$ ipython --no-banner

In [1]: import numpy as np

In [2]: from numpy import linalg as LA

In [3]: np.set_printoptions(precision=3, suppress=True, linewidth=140, legacy="1.25")

In [4]: feats = np.load("data.npy")

In [5]: print(feats)
[[ 3.857 -3.181 -0.04 ]
 [ 1.939 -0.362 -4.594]
 [ 0.439  0.959 -4.887]
 [-3.167  3.207 -2.165]
 [-1.078 -0.423  4.864]
 [ 0.848 -1.929  4.534]
 [ 2.354 -2.857  3.361]
 [-3.895  3.105  0.438]
 [-3.805  3.23  -0.297]
 [ 1.761 -0.193 -4.675]
 [ 3.584 -3.283  1.172]
 [-3.622  2.303  2.565]
 [-3.072  3.176 -2.341]
 [ 2.109 -0.527 -4.503]
 [-3.886  3.131  0.315]
 [-1.567  2.405 -4.094]]

In [6]: # looks like rank 2

In [7]: r = LA.matrix_rank(feats)

In [8]: print(r)
2

In [9]: null = LA.svd(feats)[2][r:].T

In [10]: print(null[:, 0] / null[np.abs(null[:, 0]).round(6).argmax(), 0])
[0.828 1.    0.271]

In [11]: print(null.shape)
(3, 1)

In [12]: print(np.round(feats @ null, 3) + 0)
[[0.]
 [0.]
 [0.]
 [0.]
 [0.]
 [0.]
 [0.]
 [0.]
 [0.]
 [0.]
 [0.]
 [0.]
 [0.]
 [0.]
 [0.]
 [0.]]

In [13]: print([int(LA.matrix_rank(feats[:, :j + 1])) for j in range(3)])
[1, 2, 2]

In [14]: left, sig, Vt = LA.svd(feats)

In [15]: print(np.argmax(sig[:-1] / (sig[1:] + 1e-6)) + 1)
2

In [16]: M2 = left[:, :2] @ np.diag(sig[:2]) @ Vt[:2]

In [17]: print(LA.matrix_rank(M2))
2

In [18]: print(round(float(LA.norm(feats - M2, 2)), 3), round(float(sig[2]), 3))
0.0 0.0

In [19]: print(LA.matrix_rank(feats, rtol=0.05))
2

In [20]: cent = feats[[7, 3]].astype(float)

In [21]: for _ in range(6):
    ...:     labels = LA.norm(feats[:, None] - cent, axis=-1).argmin(axis=1)
    ...:     cent = np.array([feats[labels == j].mean(axis=0) for j in range(2)])
    ...: 

In [22]: print(labels)
[1 1 1 1 0 0 0 0 0 1 0 0 1 1 0 1]

In [23]: print(np.abs(cent[1] - cent[0]).argmax())
2

In [24]: print(cent)
[[-1.188  0.409  2.119]
 [ 0.287  0.685 -3.413]]

In [25]: print(np.bincount(labels))
[8 8]

In [26]: print(cent[1] - cent[0])
[ 1.475  0.276 -5.532]

In [27]: M2 = cent / LA.norm(cent, axis=1, keepdims=True)

In [28]: gram = M2 @ M2.T

In [29]: print((gram - 2 * np.eye(2)).round(6).argmax(axis=1))
[1 0]

In [30]: print((np.abs(gram) > 0.9).astype(int))
[[1 0]
 [0 1]]

In [31]: print(np.argwhere(np.triu(np.abs(gram) > 0.95, 1)))
[]
